$ python3 -q
>>> import numpy as np
>>> import numpy.linalg as la
>>> np.set_printoptions(precision=2, suppress=True, linewidth=100, sign=" ")
>>> def tidy(a):
...     return np.round(a, 2) + 0
... 
>>> A = np.loadtxt("m.csv", delimiter=",")
>>> A
array([[-4.14, -0.01, -2.51,  0.16,  5.84,  0.9 , -0.52,  0.7 , -3.95],
       [-3.99, -0.57, -2.08, -0.35,  5.55,  1.81, -0.03,  1.02, -3.98],
       [-3.89, -0.16, -2.27, -0.01,  6.14,  1.35,  0.02,  1.25, -4.14],
       [-4.04, -0.02, -1.63,  0.04,  5.66,  0.83, -0.2 ,  0.86, -3.86],
       [-4.58, -0.18, -2.42, -0.01,  6.15,  1.14,  0.26,  0.99, -3.76],
       [-3.86,  0.59, -1.87, -0.22,  5.96,  0.86, -0.12,  0.59, -4.46],
       [-3.74,  0.01, -2.47,  0.1 ,  5.73,  0.89,  0.06,  1.1 , -3.84],
       [-3.74,  0.21, -1.6 ,  0.69,  5.52,  0.81,  0.15,  0.77, -4.27],
       [-3.89, -0.2 , -2.23, -0.21,  6.32,  0.64, -0.22,  1.25, -3.57],
       [-0.05, -1.77,  4.31, -5.75,  7.2 , -5.68,  7.39,  0.35,  2.73],
       [-0.24, -1.81,  4.06, -5.52,  6.98, -5.85,  7.09, -0.45,  3.05],
       [ 0.4 , -1.95,  4.29, -5.93,  6.96, -6.33,  7.04,  0.1 ,  3.05],
       [ 0.64, -1.59,  4.31, -5.93,  7.43, -6.13,  7.29,  0.09,  3.49],
       [ 0.66, -2.29,  4.16, -5.96,  7.03, -5.46,  7.28,  0.23,  2.38],
       [ 0.79, -1.5 ,  4.  , -6.26,  7.15, -6.01,  7.26,  0.26,  3.23],
       [ 0.82, -1.41,  3.99, -5.3 ,  6.71, -5.78,  6.8 ,  0.05,  2.96],
       [ 0.07, -2.31,  4.31, -6.03,  6.9 , -5.84,  6.89, -0.31,  2.88],
       [ 0.29, -1.89,  4.36, -6.58,  7.16, -5.79,  6.54,  0.22,  2.52],
       [ 6.35,  0.2 ,  8.98, -3.24, -9.26,  0.03,  9.61,  8.92,  7.9 ],
       [ 6.  , -0.03,  8.85, -3.21, -8.57,  0.35,  8.82,  8.83,  8.11],
       [ 5.95,  0.  ,  9.22, -3.12, -9.26, -0.14,  9.28,  8.68,  7.95],
       [ 6.32, -0.07,  9.24, -2.21, -8.49, -0.1 ,  8.68,  8.86,  7.67],
       [ 6.27, -0.33,  8.65, -3.04, -8.91, -0.4 ,  9.6 ,  9.55,  8.49],
       [ 6.38,  0.08,  8.96, -3.46, -8.83,  0.13,  8.81,  9.45,  7.9 ],
       [ 5.74, -0.14,  9.18, -3.23, -8.73, -0.05,  9.76,  9.51,  7.7 ],
       [ 6.06, -0.1 ,  9.18, -2.5 , -9.01,  0.04,  8.89,  8.93,  8.26],
       [ 5.97,  0.1 ,  8.86, -3.24, -8.93,  0.19,  8.61,  8.67,  7.87]])
>>> Xc = (A - A.mean(axis=0)) / A.std(axis=0)
>>> tidy(Xc.std(axis=0))
array([ 1.,  1.,  1.,  1.,  1.,  1.,  1.,  1.,  1.])
>>> b = la.lstsq(np.delete(Xc, 0, axis=1), Xc[:, 0])[0]
>>> np.abs(b).argmax()
np.int64(1)
>>> tidy(b)
array([ 0.06,  0.35, -0.07, -0.21, -0.17, -0.06,  0.3 ,  0.24])
